In [1]: import numpy as np

In [2]: np.set_printoptions(precision=2, suppress=True, linewidth=140)

In [3]: W0 = np.load("block13.npy")

In [4]: W0
Out[4]: 
array([[10, 14,  3,  7, 11,  4,  3],
       [14,  0,  9,  9, 11,  4,  9],
       [ 3,  9,  8, 10, 12,  8, 12],
       [ 7,  9, 10, 12, 11, 13, 17],
       [11, 11, 12, 11,  4, 11, 13],
       [ 4,  4,  8, 13, 11, 12,  8],
       [ 3,  9, 12, 17, 13,  8,  0]])

In [5]: evals, V = np.linalg.eigh(W0)

In [6]: vec = np.array([2, 2, 2, 1, 0, 1, 0])

In [7]: vec @ W0 @ vec
Out[7]: np.int64(498)

In [8]: (np.sign(V[:, -1].round(6)) == np.sign(V[0, -1].round(6))).astype(int)
Out[8]: array([1, 1, 1, 1, 1, 1, 1])

In [9]: np.abs(W0).sum(axis=1).max(), round(np.abs(evals).max(), 2)
Out[9]: (np.int64(79), np.float64(64.62))

In [10]: round(float(vec @ W0 @ vec / (vec @ vec)), 2), round(evals[0], 2), round(float(evals[-1]), 2)
Out[10]: (35.57, np.float64(-15.42), 64.62)

In [11]: np.linalg.eigvalsh(W0[1:, 1:])
Out[11]: array([-14.34,  -9.65,  -4.87,   0.04,   5.26,  59.56])

In [12]: round(np.abs(np.linalg.eigvals(W0)).max(), 2)
Out[12]: np.float64(64.62)

In [13]: np.allclose(W0 @ W0.T, W0.T @ W0)
Out[13]: True

In [14]: round(float(np.linalg.det(W0)), 2)
Out[14]: -182912.0

In [15]: (W0 + W0.T) / 2
Out[15]: 
array([[10., 14.,  3.,  7., 11.,  4.,  3.],
       [14.,  0.,  9.,  9., 11.,  4.,  9.],
       [ 3.,  9.,  8., 10., 12.,  8., 12.],
       [ 7.,  9., 10., 12., 11., 13., 17.],
       [11., 11., 12., 11.,  4., 11., 13.],
       [ 4.,  4.,  8., 13., 11., 12.,  8.],
       [ 3.,  9., 12., 17., 13.,  8.,  0.]])

In [16]: np.allclose(W0, W0.T)
Out[16]: True

In [17]: assert W0 == W0.T
Traceback (most recent call last):
  Cell In[17], line 1
    assert W0 == W0.T
ValueError: The truth value of an array with more than one element is ambiguous. Use a.any() or a.all()


In [18]: W0 @ W0
Out[18]: 
array([[500, 394, 450, 534, 504, 404, 486],
       [394, 576, 476, 622, 566, 486, 478],
       [450, 476, 606, 742, 630, 566, 576],
       [534, 622, 742, 953, 836, 713, 673],
       [504, 566, 630, 836, 813, 607, 603],
       [404, 486, 566, 713, 607, 594, 604],
       [486, 478, 576, 673, 603, 604, 756]])

In [19]: out = np.array([[3, 3], [-1, 0], [2, -1]])

In [20]: A = np.kron(np.eye(3, dtype=int), out)

In [21]: A
Out[21]: 
array([[ 3,  3,  0,  0,  0,  0],
       [-1,  0,  0,  0,  0,  0],
       [ 2, -1,  0,  0,  0,  0],
       [ 0,  0,  3,  3,  0,  0],
       [ 0,  0, -1,  0,  0,  0],
       [ 0,  0,  2, -1,  0,  0],
       [ 0,  0,  0,  0,  3,  3],
       [ 0,  0,  0,  0, -1,  0],
       [ 0,  0,  0,  0,  2, -1]])

In [22]: A.sum(axis=0)
Out[22]: array([4, 2, 4, 2, 4, 2])

In [23]: A.shape
Out[23]: (9, 6)

In [24]: np.abs(A).max()
Out[24]: np.int64(3)

In [25]: np.diff(A, axis=0)
Out[25]: 
array([[-4, -3,  0,  0,  0,  0],
       [ 3, -1,  0,  0,  0,  0],
       [-2,  1,  3,  3,  0,  0],
       [ 0,  0, -4, -3,  0,  0],
       [ 0,  0,  3, -1,  0,  0],
       [ 0,  0, -2,  1,  3,  3],
       [ 0,  0,  0,  0, -4, -3],
       [ 0,  0,  0,  0,  3, -1]])

In [26]: round(np.linalg.norm(A), 2)
Out[26]: np.float64(8.49)

In [27]: np.linalg.matrix_rank(A)
Out[27]: np.int64(6)
